In [1]: import numpy as np

In [2]: from numpy import linalg as LA

In [3]: np.set_printoptions(precision=1, suppress=True, linewidth=160)

In [4]: J = np.load("sample16.npy")

In [5]: print(J)
[[2 0 7 1]
 [1 0 9 5]
 [2 0 7 1]
 [5 8 1 0]
 [3 0 5 0]
 [2 0 7 1]
 [3 0 5 0]
 [5 8 1 0]
 [2 0 7 1]
 [5 8 1 0]
 [2 0 7 1]
 [1 0 9 5]
 [5 8 1 0]
 [1 0 9 5]
 [1 0 9 5]
 [1 0 9 5]
 [3 0 5 0]
 [1 0 9 5]
 [4 3 3 0]
 [5 8 1 0]
 [5 8 1 0]
 [3 0 5 0]
 [3 0 5 0]]

In [6]: x0 = np.array([0, 1, 2, 3])

In [7]: y = J @ x0

In [8]: print(np.round(LA.solve(J.T @ J, J.T @ y), 1) + 0)
[0. 1. 2. 3.]

In [9]: print(np.round(LA.lstsq(J, y)[0], 1) + 0)
[0. 1. 2. 3.]

In [10]: rng = np.random.default_rng(391)

In [11]: y = y + 0.1 * rng.normal(size=23)

In [12]: print(y)
[17.  33.  17.1  9.9 10.  16.9  9.9 10.  16.8 10.2 17.1 33.  10.  33.  32.9 32.9 10.  33.   8.7 10.  10.1 10.  10. ]

In [13]: beta, *_ = LA.lstsq(J, y)

In [14]: print(np.round(J.T @ (y - J @ beta), 1) + 0)
[0. 0. 0. 0.]

In [15]: print(np.round(LA.norm(y - J @ beta), 1))
0.4

In [16]: print([round(float(LA.norm(LA.solve(J.T @ J + lam * np.eye(4), J.T @ y))), 2) for lam in (0, 1, 10, 100)])
[3.74, 3.7, 3.49, 2.77]

In [17]: print(beta.round())
[-0.  1.  2.  3.]

In [18]: gram = np.cov(J, rowvar=False)

In [19]: print(np.argsort(-J.std(axis=0).round(6), kind="stable"))
[1 2 3 0]

In [20]: print(np.argwhere(np.triu(np.abs(np.corrcoef(J.T)) > 0.8, 1)))
[[0 1]
 [0 2]
 [1 2]]

In [21]: print(gram.shape)
(4, 4)

In [22]: print(np.median(J, axis=0))
[3. 0. 5. 0.]

In [23]: print(round(np.corrcoef(J[:, 2], J[:, 1])[0, 1], 1))
-0.9
